% python3 -q
>>> import numpy as np
>>> from numpy import linalg as LA
>>> np.set_printoptions(precision=3, suppress=True, linewidth=200)
>>> rnd = lambda a: np.round(a, 3) + 0
>>> data = np.loadtxt("sample1.csv", delimiter=",")
>>> data
array([[  6.,   9.,   5.,   3.,   0.,   5.,   6.,   5.,   3.],
       [  7.,  12.,   6.,   6.,   0.,   7.,  11.,   9.,   8.],
       [  7.,  17.,  10.,   6.,   9.,  12.,  17.,  12.,  11.],
       [  7.,  18.,  17.,  12.,  12.,  20.,  18.,  12.,  14.],
       [ 16.,  21.,  23.,  19.,  16.,  20.,  18.,  18.,  17.],
       [ 24.,  23.,  31.,  19.,  16.,  28.,  22.,  26.,  25.],
       [ 26.,  32.,  40.,  23.,  23.,  34.,  29.,  32.,  26.],
       [ 26.,  35.,  48.,  28.,  29.,  43.,  33.,  32.,  33.],
       [ 30.,  42.,  52.,  36.,  38.,  44.,  34.,  34.,  36.],
       [ 37.,  47.,  61.,  41.,  42.,  45.,  38.,  41.,  45.],
       [ 46.,  54.,  66.,  44.,  45.,  54.,  40.,  43.,  47.],
       [ 47.,  56.,  66.,  52.,  49.,  61.,  48.,  48.,  49.],
       [ 51.,  63.,  68.,  53.,  57.,  66.,  51.,  49.,  53.],
       [ 60.,  66.,  72.,  58.,  58.,  73.,  59.,  55.,  55.],
       [ 68.,  75.,  74.,  63.,  59.,  77.,  65.,  62.,  64.],
       [ 70.,  82.,  83.,  70.,  66.,  82.,  67.,  63.,  66.],
       [ 77.,  84.,  87.,  76.,  69.,  90.,  76.,  65.,  72.],
       [ 82.,  90.,  89.,  82.,  72.,  93.,  77.,  73.,  78.],
       [ 90.,  99.,  91.,  89.,  72.,  97.,  81.,  80.,  83.],
       [ 96., 103.,  96.,  93.,  77., 101.,  82.,  87.,  86.],
       [ 97., 104., 104., 100.,  82., 102.,  86.,  93.,  90.],
       [106., 107., 113., 100.,  85., 103.,  89.,  95.,  98.],
       [115., 114., 118., 109.,  93., 104.,  93., 101., 107.],
       [118., 115., 118., 111.,  97., 113.,  98., 101., 108.],
       [119., 121., 120., 117., 105., 118., 101., 106., 109.],
       [122., 124., 129., 123., 114., 121., 101., 109., 109.],
       [127., 126., 133., 130., 118., 122., 101., 112., 110.],
       [136., 134., 133., 139., 127., 125., 108., 113., 113.],
       [137., 136., 140., 147., 130., 125., 114., 120., 118.],
       [146., 144., 142., 149., 134., 133., 114., 129., 123.],
       [151., 151., 145., 157., 140., 141., 118., 130., 131.],
       [159., 158., 149., 165., 148., 141., 122., 136., 138.],
       [164., 163., 152., 171., 149., 145., 129., 140., 138.],
       [171., 165., 161., 180., 157., 149., 135., 141., 141.],
       [171., 170., 163., 185., 159., 153., 141., 145., 149.],
       [174., 171., 165., 188., 163., 160., 144., 152., 151.],
       [181., 179., 168., 191., 167., 168., 146., 158., 158.]])
>>> W2 = data[[1, 7]].astype(float)
>>> for _ in range(6):
...     lab = LA.norm(data[:, None] - W2, axis=-1).argmin(axis=1)
...     W2 = np.array([data[lab == j].mean(axis=0) for j in range(2)])
... 
>>> lab
array([0, 0, 0, 0, 0, 0, 0, 0, 0, 0, 0, 0, 0, 0, 0, 0, 0, 0, 1, 1, 1, 1, 1, 1, 1, 1, 1, 1, 1, 1, 1, 1, 1, 1, 1, 1, 1])
>>> np.abs(W2[1] - W2[0]).argmax()
np.int64(3)
>>> rnd(W2[1] - W2[0])
array([ 97.623,  90.111,  83.795, 100.769,  85.281,  79.977,  71.295,  80.594,  79.947])
>>> np.bincount(lab)
array([18, 19])
>>> lab = data[:, 2] > np.median(data[:, 2])
>>> u = data[lab].mean(axis=0) - data[~lab].mean(axis=0)
>>> rnd(u)
array([ 97.439,  89.371,  84.003, 100.892,  86.196,  79.058,  70.754,  80.497,  79.629])
>>> lab.astype(int)
array([0, 0, 0, 0, 0, 0, 0, 0, 0, 0, 0, 0, 0, 0, 0, 0, 0, 0, 0, 1, 1, 1, 1, 1, 1, 1, 1, 1, 1, 1, 1, 1, 1, 1, 1, 1, 1])
>>> rnd((((data - data.mean(axis=0)) @ u > 0) == lab).mean())
np.float64(0.973)
>>> ((data - data.mean(axis=0)) @ u > 0).astype(int)
array([0, 0, 0, 0, 0, 0, 0, 0, 0, 0, 0, 0, 0, 0, 0, 0, 0, 0, 1, 1, 1, 1, 1, 1, 1, 1, 1, 1, 1, 1, 1, 1, 1, 1, 1, 1, 1])
>>> np.argsort(-np.abs(u).round(6), kind="stable")
array([3, 0, 1, 4, 2, 7, 8, 5, 6])
>>> d = LA.norm(data[:, None] - data[None], axis=-1)
>>> d.mean(axis=1).argmax()
np.int64(36)
>>> np.unravel_index(d.round(6).argmax(), d.shape)
(np.int64(0), np.int64(36))
>>> A = np.tril(np.array([[1, -1, -4, 3, 2, 1, -1],
...     [-3, -5, -5, 1, 1, -5, -5],
...     [-1, -2, -1, -3, 3, 0, 0],
...     [4, 3, 0, 3, 4, -2, 5],
...     [-2, 3, 5, -1, -3, -5, 4],
...     [2, 3, 4, 5, -1, 0, -4],
...     [-4, -1, -3, -1, -3, 3, 4]]), -1) + np.eye(7, dtype=int)
>>> A
array([[ 1,  0,  0,  0,  0,  0,  0],
       [-3,  1,  0,  0,  0,  0,  0],
       [-1, -2,  1,  0,  0,  0,  0],
       [ 4,  3,  0,  1,  0,  0,  0],
       [-2,  3,  5, -1,  1,  0,  0],
       [ 2,  3,  4,  5, -1,  1,  0],
       [-4, -1, -3, -1, -3,  3,  1]])
>>> rng = np.random.default_rng(93)
>>> lab = rng.permutation(7)
>>> lab
array([3, 1, 2, 5, 4, 0, 6])
>>> B = A[lab][:, lab]
>>> np.allclose(B, A)
False
>>> B
array([[ 1,  3,  0,  0,  0,  4,  0],
       [ 0,  1,  0,  0,  0, -3,  0],
       [ 0, -2,  1,  0,  0, -1,  0],
       [ 5,  3,  4,  1, -1,  2,  0],
       [-1,  3,  5,  0,  1, -2,  0],
       [ 0,  0,  0,  0,  0,  1,  0],
       [-1, -1, -3,  3, -3, -4,  1]])
>>> rnd(LA.det(B)), rnd(LA.det(A[lab]))
(np.float64(1.0), np.float64(1.0))
>>> np.trace(B)
np.int64(7)
